$ python3 -q
>>> import numpy as np
>>> np.set_printoptions(suppress=True, linewidth=140)
>>> u = np.array([-3, 1, -3, 2, 3, -1, -3, 2])
>>> rng = np.random.default_rng(593)
>>> F = np.outer(rng.normal(size=22), u) + 0.02 * rng.normal(size=(22, 8))
>>> F.round(2)
array([[-1.38,  0.45, -1.4 ,  0.94,  1.4 , -0.44, -1.37,  0.94],
       [-4.34,  1.48, -4.37,  2.89,  4.33, -1.45, -4.32,  2.9 ],
       [-3.04,  0.99, -3.05,  2.05,  3.05, -1.01, -3.04,  2.01],
       [-5.34,  1.8 , -5.36,  3.6 ,  5.37, -1.78, -5.35,  3.6 ],
       [-8.91,  2.96, -8.92,  5.97,  8.91, -2.97, -8.92,  5.91],
       [-0.96,  0.33, -0.93,  0.59,  0.94, -0.29, -0.96,  0.66],
       [ 0.46, -0.19,  0.51, -0.27, -0.48,  0.15,  0.43, -0.31],
       [ 0.14, -0.02,  0.13, -0.08, -0.14,  0.03,  0.16, -0.07],
       [ 6.55, -2.21,  6.52, -4.35, -6.51,  2.2 ,  6.53, -4.39],
       [ 2.64, -0.9 ,  2.65, -1.73, -2.63,  0.88,  2.63, -1.77],
       [-4.52,  1.51, -4.5 ,  2.99,  4.5 , -1.51, -4.51,  2.96],
       [-0.09,  0.03, -0.06,  0.03,  0.04, -0.01, -0.08,  0.06],
       [-0.28,  0.05, -0.27,  0.16,  0.28, -0.05, -0.25,  0.18],
       [ 4.12, -1.36,  4.16, -2.76, -4.15,  1.4 ,  4.16, -2.73],
       [-6.77,  2.26, -6.73,  4.52,  6.75, -2.28, -6.76,  4.53],
       [-4.16,  1.41, -4.17,  2.78,  4.18, -1.37, -4.15,  2.76],
       [ 4.15, -1.4 ,  4.16, -2.75, -4.17,  1.4 ,  4.17, -2.79],
       [-2.06,  0.71, -2.08,  1.35,  2.12, -0.68, -2.11,  1.36],
       [ 4.7 , -1.55,  4.69, -3.11, -4.69,  1.53,  4.69, -3.19],
       [-1.97,  0.67, -1.98,  1.31,  1.98, -0.66, -1.98,  1.27],
       [-7.15,  2.37, -7.18,  4.75,  7.13, -2.42, -7.16,  4.74],
       [-2.05,  0.67, -2.09,  1.38,  2.08, -0.69, -2.06,  1.38]])
>>> idx = F[:, 2] > np.median(F[:, 2])
>>> u = F[idx].mean(axis=0) - F[~idx].mean(axis=0)
>>> ((F - F.mean(axis=0)) @ u > 0).astype(int)
array([0, 0, 0, 0, 0, 1, 1, 1, 1, 1, 0, 1, 1, 1, 0, 0, 1, 0, 1, 0, 0, 0])
>>> idx.astype(int)
array([1, 0, 0, 0, 0, 1, 1, 1, 1, 1, 0, 1, 1, 1, 0, 0, 1, 0, 1, 0, 0, 0])
>>> Xc = F - F.mean(axis=0)
>>> left, sigma, Vt = np.linalg.svd(Xc, full_matrices=False)
>>> np.linalg.matrix_rank(Xc)
np.int64(8)
>>> print(np.abs(Vt[0]).argmax())
2
>>> def softmax(z):
...     e = np.exp(z - z.max(axis=-1, keepdims=True))
...     return e / e.sum(axis=-1, keepdims=True)
... 
>>> print(np.round(softmax(F).sum(axis=1), 2))
[1. 1. 1. 1. 1. 1. 1. 1. 1. 1. 1. 1. 1. 1. 1. 1. 1. 1. 1. 1. 1. 1.]
>>> np.round(softmax(F[19] + -1), 2)
array([0.01, 0.11, 0.01, 0.21, 0.42, 0.03, 0.01, 0.2 ])
>>> att = F @ F.T / np.sqrt(8)
>>> softmax(att).round(6).argmax(axis=1)
array([4, 4, 4, 4, 4, 4, 8, 8, 8, 8, 4, 4, 4, 8, 4, 4, 8, 4, 8, 4, 4, 4])
>>> left, sigma, Vt = np.linalg.svd(F)
>>> np.argmax(sigma[:-1] / (sigma[1:] + 1e-6)) + 1
np.int64(1)
>>> Y = left[:, :1] @ np.diag(sigma[:1]) @ Vt[:1]
>>> np.linalg.matrix_rank(Y)
np.int64(1)
>>> round(float(np.linalg.norm(F - Y, 2)), 2), np.round(sigma[1], 2)
(0.14, np.float64(0.14))
>>> np.round(np.abs(F - Y).max(), 2)
np.float64(0.06)
>>> W0 = np.load("m.npy")
>>> W0
array([[ 3,  1,  3,  2,  2,  3, -3],
       [ 1,  3,  1,  3,  2,  2,  3],
       [ 3,  1,  3,  1,  3,  2,  2],
       [ 2,  3,  1,  3,  1,  3,  2],
       [ 2,  2,  3,  1,  3,  1,  3],
       [ 3,  2,  2,  3,  1,  3,  1],
       [-3,  3,  2,  2,  3,  1,  3]])
>>> round(float(np.linalg.det(W0)), 2)
-273.0
>>> np.round(np.sort(np.abs(np.linalg.eigvals(W0))), 2)
array([ 0.46,  0.63,  0.69,  3.56,  3.97,  6.94, 14.05])
>>> np.linalg.matrix_power(W0, 3)
array([[397, 301, 382, 354, 326, 406, 113],
       [301, 477, 421, 462, 442, 438, 406],
       [382, 421, 453, 425, 442, 442, 326],
       [354, 462, 425, 469, 425, 462, 354],
       [326, 442, 442, 425, 453, 421, 382],
       [406, 438, 442, 462, 421, 477, 301],
       [113, 406, 326, 354, 382, 301, 397]])
>>> print(round(np.abs(np.linalg.eigvals(W0)).max(), 2))
14.05
>>> print(np.trace(W0))
21
>>> np.allclose(W0, W0.T)
True
>>> vals, evecs = np.linalg.eigh(W0)
>>> round(float(vals.sum()), 2), np.trace(W0)
(21.0, np.int64(21))
>>> (vals > 1e-8).sum(), (vals < -1e-8).sum()
(np.int64(4), np.int64(3))
>>> np.round(np.linalg.eigvalsh(W0 + 4 * np.eye(7)), 2)
array([ 0.44,  3.37,  3.54,  4.69,  7.97, 10.94, 18.05])
>>> print(np.unique(vals.round(6) + 0, return_counts=True)[1])
[1 1 1 1 1 1 1]
>>> np.round(np.linalg.svd(W0, compute_uv=False), 2)
array([14.05,  6.94,  3.97,  3.56,  0.69,  0.63,  0.46])
>>> np.round(evecs.T @ W0 @ evecs, 2) + 0
array([[-3.56,  0.  ,  0.  ,  0.  ,  0.  ,  0.  ,  0.  ],
       [ 0.  , -0.63,  0.  ,  0.  ,  0.  ,  0.  ,  0.  ],
       [ 0.  ,  0.  , -0.46,  0.  ,  0.  ,  0.  ,  0.  ],
       [ 0.  ,  0.  ,  0.  ,  0.69,  0.  ,  0.  ,  0.  ],
       [ 0.  ,  0.  ,  0.  ,  0.  ,  3.97,  0.  ,  0.  ],
       [ 0.  ,  0.  ,  0.  ,  0.  ,  0.  ,  6.94,  0.  ],
       [ 0.  ,  0.  ,  0.  ,  0.  ,  0.  ,  0.  , 14.05]])
>>> Y = np.linalg.inv(W0)
>>> np.allclose(Y, W0.T)
False
>>> np.round(np.linalg.det(W0) * Y, 2)
array([[ -17.,  -62.,   29.,    6.,  -62.,   29.,   74.],
       [ -62.,   79.,  170., -219., -194.,  170.,   29.],
       [  29.,  170.,   79.,   54., -103., -194.,  -62.],
       [   6., -219.,   54.,  303.,   54., -219.,    6.],
       [ -62., -194., -103.,   54.,   79.,  170.,   29.],
       [  29.,  170., -194., -219.,  170.,   79.,  -62.],
       [  74.,   29.,  -62.,    6.,   29.,  -62.,  -17.]])
>>> round(float(np.linalg.cond(W0)), 2)
30.69
>>> np.round(np.linalg.det(W0) * np.linalg.det(Y), 2)
np.float64(1.0)
>>> round(float(np.linalg.slogdet(W0)[0]), 2)
-1.0
